% python3 -q
>>> import numpy as np
>>> np.set_printoptions(precision=1, suppress=True, linewidth=120)
>>> def tidy(a):
...     return np.round(a, 1) + 0
... 
>>> M = np.load("w.npy")
>>> print(M)
[[1.  0.  0.  0. ]
 [0.3 0.7 0.  0. ]
 [0.  0.  1.  0. ]
 [0.5 0.  0.  0.5]]
>>> print(tidy(np.sort(np.linalg.eigvals(M))))
[0.5 0.7 1.  1. ]
>>> print(tidy(M @ M))
[[1.  0.  0.  0. ]
 [0.5 0.5 0.  0. ]
 [0.  0.  1.  0. ]
 [0.8 0.  0.  0.2]]
>>> print(tidy(np.prod(np.diag(M))), tidy(np.linalg.det(M)))
0.4 0.3
>>> print(tidy(np.linalg.matrix_power(M - np.diag(np.diag(M)), 4)))
[[0. 0. 0. 0.]
 [0. 0. 0. 0.]
 [0. 0. 0. 0.]
 [0. 0. 0. 0.]]
>>> print(np.linalg.matrix_rank(M - M[0, 0] * np.eye(4)))
2
>>> print(tidy(M @ M))
[[1.  0.  0.  0. ]
 [0.5 0.5 0.  0. ]
 [0.  0.  1.  0. ]
 [0.8 0.  0.  0.2]]
>>> print(np.trace(M))
3.2
>>> rng = np.random.default_rng(7684)
>>> z = rng.permutation(4)
>>> print(z)
[0 3 2 1]
>>> B = M[z][:, z]
>>> print(np.diag(B))
[1.  0.5 1.  0.7]
>>> print(np.trace(B))
3.2
>>> print(tidy(np.linalg.det(B)), tidy(np.linalg.det(M[z])))
0.3 -0.3
>>> print(tidy(np.linalg.matrix_power(M, 2)))
[[1.  0.  0.  0. ]
 [0.5 0.5 0.  0. ]
 [0.  0.  1.  0. ]
 [0.8 0.  0.  0.2]]
>>> print(tidy(np.linalg.matrix_power(M, 100)))
[[1. 0. 0. 0.]
 [1. 0. 0. 0.]
 [0. 0. 1. 0.]
 [1. 0. 0. 0.]]
>>> print(M @ np.ones(4))
[1. 1. 1. 1.]
>>> p = np.eye(4)[0]
>>> for _ in range(4):
...     p = p @ M
...     print(p.round(1))
... 
[1. 0. 0. 0.]
[1. 0. 0. 0.]
[1. 0. 0. 0.]
[1. 0. 0. 0.]
>>> K = np.loadtxt("layer11.csv", delimiter=",")
>>> print(K)
[[ 2.  0. -1.]
 [ 2.  0. -1.]
 [ 2.  0. -1.]]
>>> P = np.triu(np.array([[3, -2, -3], [-5, -4, 1], [-1, -4, 4]]), 1) + np.eye(3)
>>> B = P @ K @ np.linalg.inv(P)
>>> print(np.trace(B), np.trace(K))
1.0 1.0
>>> print(tidy(np.poly(B)))
[ 1. -1.  0.  0.]
>>> print(tidy(np.linalg.det(B)))
0.0
>>> print(B)
[[ -8. -16.  -4.]
 [  4.   8.   2.]
 [  2.   4.   1.]]
>>> print(np.linalg.matrix_rank(B))
1
